% python3 -q
>>> import numpy as np
>>> import numpy.linalg as la
>>> np.set_printoptions(precision=2, suppress=True, linewidth=100, floatmode="fixed")
>>> B = np.array([[-1, 2, 0, 0]])
>>> M = B.T @ B
>>> M
array([[ 1, -2,  0,  0],
       [-2,  4,  0,  0],
       [ 0,  0,  0,  0],
       [ 0,  0,  0,  0]])
>>> M - M[0]
array([[ 0,  0,  0,  0],
       [-3,  6,  0,  0],
       [-1,  2,  0,  0],
       [-1,  2,  0,  0]])
>>> np.count_nonzero(M)
np.int64(4)
>>> M.shape
(4, 4)
>>> (la.matrix_power((M != 0) + (M.T != 0) + np.eye(4), 4) > 0).astype(int)
array([[1, 1, 0, 0],
       [1, 1, 0, 0],
       [0, 0, 1, 0],
       [0, 0, 0, 1]])
>>> np.sort(la.eigvals(M).real)
array([0.00, 0.00, 0.00, 5.00])
>>> (M != 0).astype(int)
array([[1, 1, 0, 0],
       [1, 1, 0, 0],
       [0, 0, 0, 0],
       [0, 0, 0, 0]])
>>> np.flatnonzero(la.matrix_power((M != 0) + (M.T != 0) + np.eye(4), 4)[0])
array([0, 1])
>>> M.reshape(2, -1)
array([[ 1, -2,  0,  0, -2,  4,  0,  0],
       [ 0,  0,  0,  0,  0,  0,  0,  0]])
>>> M.reshape(-1, 2)
array([[ 1, -2],
       [ 0,  0],
       [-2,  4],
       [ 0,  0],
       [ 0,  0],
       [ 0,  0],
       [ 0,  0],
       [ 0,  0]])
>>> M.ravel(order="F")
array([ 1, -2,  0,  0, -2,  4,  0,  0,  0,  0,  0,  0,  0,  0,  0,  0])
>>> blk = M.reshape(4, 2, -1)
>>> blk.shape
(4, 2, 2)
>>> np.einsum("ihd,ihd->ih", blk, blk)
array([[ 5,  0],
       [20,  0],
       [ 0,  0],
       [ 0,  0]])
